$ python -q
>>> import numpy as np
>>> np.set_printoptions(suppress=True, linewidth=140)
>>> def tidy(a):
...     return np.round(a, 3) + 0
... 
>>> F = np.array([[0, 1, 1], [1, 0, 5], [-3, 1, -14]])
>>> # column 2 dominates
>>> rk = np.linalg.matrix_rank(F)
>>> rk
np.int64(2)
>>> null = np.linalg.svd(F)[2][rk:].T
>>> tidy(null[:, 0] / null[np.abs(null[:, 0]).round(6).argmax(), 0])
array([ 1. ,  0.2, -0.2])
>>> tidy(null @ null.T)
array([[ 0.926,  0.185, -0.185],
       [ 0.185,  0.037, -0.037],
       [-0.185, -0.037,  0.037]])
>>> np.allclose(F @ null, 0)
True
>>> [int(np.linalg.matrix_rank(F[:i])) for i in range(1, len(F) + 1)]
[1, 2, 2]
>>> tidy(F @ null)
array([[0.],
       [0.],
       [0.]])
>>> print([int(np.linalg.matrix_rank(F[:, :j + 1])) for j in range(3)])
[1, 2, 2]
>>> x0 = np.array([-2, 3, 2])
>>> a = np.maximum(F @ x0, 0)
>>> tidy(np.tanh(F @ x0))
array([ 1.,  1., -1.])
>>> np.flatnonzero(a > 1e-9)
array([0, 1])
>>> print(np.maximum(F @ (3 * x0), 0))
[15 24  0]
>>> F * (a > 1e-9)[:, None]
array([[0, 1, 1],
       [1, 0, 5],
       [0, 0, 0]])
>>> F.T @ a
array([ 8,  5, 45])
>>> U, sig, vt = np.linalg.svd(F)
>>> np.argmax(sig[:-1] / (sig[1:] + 1e-6)) + 1
np.int64(2)
>>> B = U[:, :2] @ np.diag(sig[:2]) @ vt[:2]
>>> tidy(B)
array([[  0.,   1.,   1.],
       [  1.,   0.,   5.],
       [ -3.,   1., -14.]])
>>> print(tidy(np.abs(F - B).max()))
0.0
